$ python -q
>>> import numpy as np
>>> import numpy.linalg as la
>>> np.set_printoptions(suppress=True, linewidth=160)
>>> rnd = lambda a: np.round(a, 3) + 0
>>> u = np.array([2, 5, 9, 5, 5, 4, 7, 9, 6])
>>> v = np.array([-4, 3, 3, -4, 3, 0])
>>> X = u[:, None] + v[None, :]
>>> print(X)
[[-2  5  5 -2  5  2]
 [ 1  8  8  1  8  5]
 [ 5 12 12  5 12  9]
 [ 1  8  8  1  8  5]
 [ 1  8  8  1  8  5]
 [ 0  7  7  0  7  4]
 [ 3 10 10  3 10  7]
 [ 5 12 12  5 12  9]
 [ 2  9  9  2  9  6]]
>>> # row 3 repeats row 1
>>> print(np.allclose(X[:-1].T @ la.lstsq(X[:-1].T, X[-1])[0], X[-1]))
True
>>> print(np.unique(X.round(6), axis=0).shape)
(6, 6)
>>> print(la.lstsq(X[:-1].T, X[-1])[2])
2
>>> print(np.abs(np.diag(la.qr(X)[1])) > 1e-9)
[ True  True False False False False]
>>> M2 = np.array([[6, 2, 1],
...     [-3, 5, 8],
...     [2, 4, 6],
...     [6, -6, -2],
...     [-5, 1, 5],
...     [7, -2, -1]])
>>> print(np.einsum("ij,ij->i", X, X))
[ 87 219 563 219 219 163 367 563 287]
>>> print(M2.T @ X.T)
[[-40  -1  51  -1  -1 -14  25  51  12]
 [ 54  66  82  66  66  62  74  82  70]
 [ 95 146 214 146 146 129 180 214 163]]
>>> left, s, vt = la.svd(X)
>>> print(rnd(s))
[51.351  7.076  0.     0.     0.     0.   ]
>>> M2 = left[:, :2] @ np.diag(s[:2]) @ vt[:2]
>>> print(rnd(M2))
[[-2.  5.  5. -2.  5.  2.]
 [ 1.  8.  8.  1.  8.  5.]
 [ 5. 12. 12.  5. 12.  9.]
 [ 1.  8.  8.  1.  8.  5.]
 [ 1.  8.  8.  1.  8.  5.]
 [ 0.  7.  7.  0.  7.  4.]
 [ 3. 10. 10.  3. 10.  7.]
 [ 5. 12. 12.  5. 12.  9.]
 [ 2.  9.  9.  2.  9.  6.]]
>>> print(la.matrix_rank(X, rtol=0.05))
2
>>> print(la.matrix_rank(M2))
2
>>> rank = la.matrix_rank(X)
>>> print(rank)
2
>>> ns = la.svd(X)[2][rank:].T
>>> print(ns.shape)
(6, 4)
>>> print(np.allclose(X @ ns, 0))
True
>>> print([int(la.matrix_rank(np.delete(X, i, axis=0))) for i in range(9)])
[2, 2, 2, 2, 2, 2, 2, 2, 2]
>>> print(np.argsort(-la.norm(X, axis=0).round(6), kind="stable")[:3])
[1 2 4]
>>> print([round(float(x), 3) for x in la.svd(X, compute_uv=False)[:3]])
[51.351, 7.076, 0.0]
>>> print(rnd(la.norm(X, 2) / la.norm(X)))
0.991
>>> q, _ = la.qr(np.array([[-1.2, -1.1, 0.6, 0.0],
...     [-0.3, -0.8, 1.5, -0.8],
...     [1.8, 1.2, 0.6, 1.3],
...     [0.1, 1.5, -0.7, -1.0],
...     [1.0, -0.1, 1.2, -0.5],
...     [0.6, 2.8, 0.5, 0.3],
...     [0.9, 0.5, 1.1, -0.9],
...     [1.3, 0.1, 1.3, 1.4],
...     [-1.3, 1.3, -0.3, -0.9],
...     [-0.6, -0.3, 0.9, 0.9]]))
>>> F = q @ q.T
>>> print(rnd(F))
[[ 0.3    0.215 -0.179 -0.181 -0.042 -0.058 -0.067  0.018  0.122  0.273]
 [ 0.215  0.449 -0.153 -0.07   0.266 -0.035  0.283  0.036  0.077  0.117]
 [-0.179 -0.153  0.397 -0.031  0.052  0.233  0.025  0.304 -0.179  0.024]
 [-0.181 -0.07  -0.031  0.298  0.025  0.176  0.126 -0.199  0.179 -0.227]
 [-0.042  0.266  0.052  0.025  0.324 -0.023  0.336  0.092 -0.111 -0.096]
 [-0.058 -0.035  0.233  0.176 -0.023  0.621  0.081  0.124  0.318  0.147]
 [-0.067  0.283  0.025  0.126  0.336  0.081  0.392  0.026  0.002 -0.132]
 [ 0.018  0.036  0.304 -0.199  0.092  0.124  0.026  0.37  -0.192  0.194]
 [ 0.122  0.077 -0.179  0.179 -0.111  0.318  0.002 -0.192  0.455  0.114]
 [ 0.273  0.117  0.024 -0.227 -0.096  0.147 -0.132  0.194  0.114  0.395]]
>>> print(rnd(F @ F))
[[ 0.3    0.215 -0.179 -0.181 -0.042 -0.058 -0.067  0.018  0.122  0.273]
 [ 0.215  0.449 -0.153 -0.07   0.266 -0.035  0.283  0.036  0.077  0.117]
 [-0.179 -0.153  0.397 -0.031  0.052  0.233  0.025  0.304 -0.179  0.024]
 [-0.181 -0.07  -0.031  0.298  0.025  0.176  0.126 -0.199  0.179 -0.227]
 [-0.042  0.266  0.052  0.025  0.324 -0.023  0.336  0.092 -0.111 -0.096]
 [-0.058 -0.035  0.233  0.176 -0.023  0.621  0.081  0.124  0.318  0.147]
 [-0.067  0.283  0.025  0.126  0.336  0.081  0.392  0.026  0.002 -0.132]
 [ 0.018  0.036  0.304 -0.199  0.092  0.124  0.026  0.37  -0.192  0.194]
 [ 0.122  0.077 -0.179  0.179 -0.111  0.318  0.002 -0.192  0.455  0.114]
 [ 0.273  0.117  0.024 -0.227 -0.096  0.147 -0.132  0.194  0.114  0.395]]
>>> print(rnd((F + F.T) / 2))
[[ 0.3    0.215 -0.179 -0.181 -0.042 -0.058 -0.067  0.018  0.122  0.273]
 [ 0.215  0.449 -0.153 -0.07   0.266 -0.035  0.283  0.036  0.077  0.117]
 [-0.179 -0.153  0.397 -0.031  0.052  0.233  0.025  0.304 -0.179  0.024]
 [-0.181 -0.07  -0.031  0.298  0.025  0.176  0.126 -0.199  0.179 -0.227]
 [-0.042  0.266  0.052  0.025  0.324 -0.023  0.336  0.092 -0.111 -0.096]
 [-0.058 -0.035  0.233  0.176 -0.023  0.621  0.081  0.124  0.318  0.147]
 [-0.067  0.283  0.025  0.126  0.336  0.081  0.392  0.026  0.002 -0.132]
 [ 0.018  0.036  0.304 -0.199  0.092  0.124  0.026  0.37  -0.192  0.194]
 [ 0.122  0.077 -0.179  0.179 -0.111  0.318  0.002 -0.192  0.455  0.114]
 [ 0.273  0.117  0.024 -0.227 -0.096  0.147 -0.132  0.194  0.114  0.395]]
>>> print(rnd(la.det(F)))
0.0
>>> print(rnd(la.matrix_power(F, 2)))
[[ 0.3    0.215 -0.179 -0.181 -0.042 -0.058 -0.067  0.018  0.122  0.273]
 [ 0.215  0.449 -0.153 -0.07   0.266 -0.035  0.283  0.036  0.077  0.117]
 [-0.179 -0.153  0.397 -0.031  0.052  0.233  0.025  0.304 -0.179  0.024]
 [-0.181 -0.07  -0.031  0.298  0.025  0.176  0.126 -0.199  0.179 -0.227]
 [-0.042  0.266  0.052  0.025  0.324 -0.023  0.336  0.092 -0.111 -0.096]
 [-0.058 -0.035  0.233  0.176 -0.023  0.621  0.081  0.124  0.318  0.147]
 [-0.067  0.283  0.025  0.126  0.336  0.081  0.392  0.026  0.002 -0.132]
 [ 0.018  0.036  0.304 -0.199  0.092  0.124  0.026  0.37  -0.192  0.194]
 [ 0.122  0.077 -0.179  0.179 -0.111  0.318  0.002 -0.192  0.455  0.114]
 [ 0.273  0.117  0.024 -0.227 -0.096  0.147 -0.132  0.194  0.114  0.395]]
